% python3 -q
>>> import numpy as np
>>> np.set_printoptions(precision=2, suppress=True, linewidth=160)
>>> data = np.load("out3.npy")
>>> data
array([[0., 0., 0., 5., 7., 7., 0., 1., 4., 6.],
       [0., 0., 0., 1., 4., 8., 6., 5., 4., 3.],
       [0., 0., 0., 1., 3., 6., 3., 1., 1., 8.],
       [5., 1., 1., 0., 0., 0., 0., 0., 0., 0.],
       [7., 4., 3., 0., 0., 0., 0., 0., 0., 0.],
       [7., 8., 6., 0., 0., 0., 0., 0., 0., 0.],
       [0., 6., 3., 0., 0., 0., 0., 0., 0., 0.],
       [1., 5., 1., 0., 0., 0., 0., 0., 0., 0.],
       [4., 4., 1., 0., 0., 0., 0., 0., 0., 0.],
       [6., 3., 8., 0., 0., 0., 0., 0., 0., 0.]])
>>> [round(float(x), 2) for x in np.linalg.svd(data, compute_uv=False)[:3]]
[19.94, 19.94, 6.62]
>>> round(float(np.linalg.norm(data, 2) / np.linalg.norm(data)), 2)
0.65
>>> K = np.loadtxt("a.csv", delimiter=",")
>>> K
array([[0., 1., 0., 1., 0., 1.],
       [3., 0., 3., 0., 3., 0.],
       [0., 0., 0., 0., 0., 0.],
       [0., 1., 0., 1., 0., 1.],
       [3., 0., 3., 0., 3., 0.],
       [0., 0., 0., 0., 0., 0.]])
>>> rk = np.linalg.matrix_rank(K)
>>> rk
np.int64(2)
>>> ns = np.linalg.svd(K)[2][rk:].T
>>> [int(np.linalg.matrix_rank(np.delete(K, i, axis=0))) for i in range(6)]
[2, 2, 2, 2, 2, 2]
>>> [int(np.linalg.matrix_rank(K[:i])) for i in range(1, len(K) + 1)]
[1, 2, 2, 2, 2, 2]
>>> [int(np.linalg.matrix_rank(K[:, :j + 1])) for j in range(6)]
[1, 2, 2, 2, 2, 2]
>>> np.round(ns @ ns.T, 2) + 0
array([[ 0.67,  0.  , -0.33,  0.  , -0.33,  0.  ],
       [ 0.  ,  0.67,  0.  , -0.33,  0.  , -0.33],
       [-0.33,  0.  ,  0.67,  0.  , -0.33,  0.  ],
       [ 0.  , -0.33,  0.  ,  0.67,  0.  , -0.33],
       [-0.33,  0.  , -0.33,  0.  ,  0.67,  0.  ],
       [ 0.  , -0.33,  0.  , -0.33,  0.  ,  0.67]])
>>> np.linalg.cond(K) > 100
np.True_
>>> np.round(np.linalg.norm(K, 2) / np.linalg.norm(K), 2)
np.float64(0.95)
>>> np.linalg.matrix_rank(K, rtol=0.1)
np.int64(2)
>>> U, sig, vt = np.linalg.svd(K)
>>> V = vt[:(sig > 1e-8).sum()]
>>> rng = np.random.default_rng(9102)
>>> vec = K[4] + -2 * K[2] + rng.integers(2) * np.eye(6)[2]
>>> vec
array([3., 0., 4., 0., 3., 0.])
>>> np.round(V.T @ V, 2) + 0
array([[0.33, 0.  , 0.33, 0.  , 0.33, 0.  ],
       [0.  , 0.33, 0.  , 0.33, 0.  , 0.33],
       [0.33, 0.  , 0.33, 0.  , 0.33, 0.  ],
       [0.  , 0.33, 0.  , 0.33, 0.  , 0.33],
       [0.33, 0.  , 0.33, 0.  , 0.33, 0.  ],
       [0.  , 0.33, 0.  , 0.33, 0.  , 0.33]])
>>> np.round(np.linalg.norm(vec - V.T @ V @ vec), 2)
np.float64(0.82)
>>> np.linalg.matrix_rank(np.vstack([K, vec]))
np.int64(3)
>>> np.allclose(V.T @ V @ vec, vec)
False
>>> Y = np.array([[8, 5], [6, 3]])
>>> X = np.kron(np.eye(2, dtype=int), Y)
>>> X
array([[8, 5, 0, 0],
       [6, 3, 0, 0],
       [0, 0, 8, 5],
       [0, 0, 6, 3]])
>>> vec = np.array([-2, -8, -7, 6])
>>> y = X @ vec
>>> y
array([-56, -36, -26, -24])
>>> np.linalg.solve(X, y)
array([-2., -8., -7.,  6.])
>>> np.linalg.solve(X, 5 * y)
array([-10., -40., -35.,  30.])
>>> np.linalg.solve(X, X[:, 1])
array([ 0.,  1.,  0., -0.])
>>> idx = rng.permutation(4)
>>> idx
array([1, 0, 2, 3])
>>> Y = X[idx][:, idx]
>>> np.trace(Y)
np.int64(22)
>>> np.diag(Y)
array([3, 8, 8, 3])
>>> Y = X ** -1
Traceback (most recent call last):
  File "<python-input-41>", line 1, in <module>
    Y = X ** -1
        ~~^^~~~
ValueError: Integers to negative integer powers are not allowed.
>>> Y = np.linalg.inv(X)
>>> np.round(X @ Y, 2) + 0
array([[1., 0., 0., 0.],
       [0., 1., 0., 0.],
       [0., 0., 1., 0.],
       [0., 0., 0., 1.]])
>>> np.round(np.linalg.slogdet(X)[0], 2)
np.float64(1.0)
>>> np.linalg.inv(Y)
array([[8., 5., 0., 0.],
       [6., 3., 0., 0.],
       [0., 0., 8., 5.],
       [0., 0., 6., 3.]])
>>> np.linalg.det(X) * Y
array([[-18.,  30.,   0.,   0.],
       [ 36., -48.,  -0.,  -0.],
       [  0.,   0., -18.,  30.],
       [ -0.,  -0.,  36., -48.]])
>>> Y
array([[-0.5 ,  0.83,  0.  ,  0.  ],
       [ 1.  , -1.33, -0.  , -0.  ],
       [ 0.  ,  0.  , -0.5 ,  0.83],
       [-0.  , -0.  ,  1.  , -1.33]])
>>> U, sig, vt = np.linalg.svd(X, full_matrices=False)
>>> sig
array([11.56, 11.56,  0.52,  0.52])
>>> np.round(U.T @ U, 2) + 0
array([[1., 0., 0., 0.],
       [0., 1., 0., 0.],
       [0., 0., 1., 0.],
       [0., 0., 0., 1.]])
>>> round(np.sqrt((sig ** 2).sum()), 2), round(float(np.linalg.norm(X)), 2)
(np.float64(16.37), 16.37)
>>> (sig > 1e-8).sum()
np.int64(4)
>>> np.round(vt @ vt.T, 2) + 0
array([[1., 0., 0., 0.],
       [0., 1., 0., 0.],
       [0., 0., 1., 0.],
       [0., 0., 0., 1.]])
>>> M = np.load("case11.npy")
>>> M
array([[2, 0, 0, 0, 0, 0, 0, 0, 0, 0, 0, 0, 0, 0, 0],
       [0, 0, 0, 0, 0, 0, 0, 0, 0, 0, 0, 0, 0, 0, 0],
       [0, 0, 2, 0, 0, 0, 0, 0, 0, 0, 0, 0, 0, 0, 0],
       [0, 0, 0, 1, 0, 0, 0, 0, 0, 0, 0, 0, 0, 0, 0],
       [0, 0, 0, 0, 0, 0, 0, 0, 0, 0, 0, 0, 0, 0, 0],
       [0, 0, 0, 0, 0, 2, 0, 0, 0, 0, 0, 0, 0, 0, 0],
       [0, 0, 0, 0, 0, 0, 1, 0, 0, 0, 0, 0, 0, 0, 0],
       [0, 0, 0, 0, 0, 0, 0, 2, 0, 0, 0, 0, 0, 0, 0],
       [0, 0, 0, 0, 0, 0, 0, 0, 1, 0, 0, 0, 0, 0, 0],
       [0, 0, 0, 0, 0, 0, 0, 0, 0, 0, 0, 0, 0, 0, 0],
       [0, 0, 0, 0, 0, 0, 0, 0, 0, 0, 0, 0, 0, 0, 0],
       [0, 0, 0, 0, 0, 0, 0, 0, 0, 0, 0, 1, 0, 0, 0],
       [0, 0, 0, 0, 0, 0, 0, 0, 0, 0, 0, 0, 1, 0, 0],
       [0, 0, 0, 0, 0, 0, 0, 0, 0, 0, 0, 0, 0, 2, 0],
       [0, 0, 0, 0, 0, 0, 0, 0, 0, 0, 0, 0, 0, 0, 0]])
>>> # 15 groups of indices that never mix
>>> np.linalg.norm(M, axis=0)
array([2., 0., 2., 1., 0., 2., 1., 2., 1., 0., 0., 1., 1., 2., 0.])
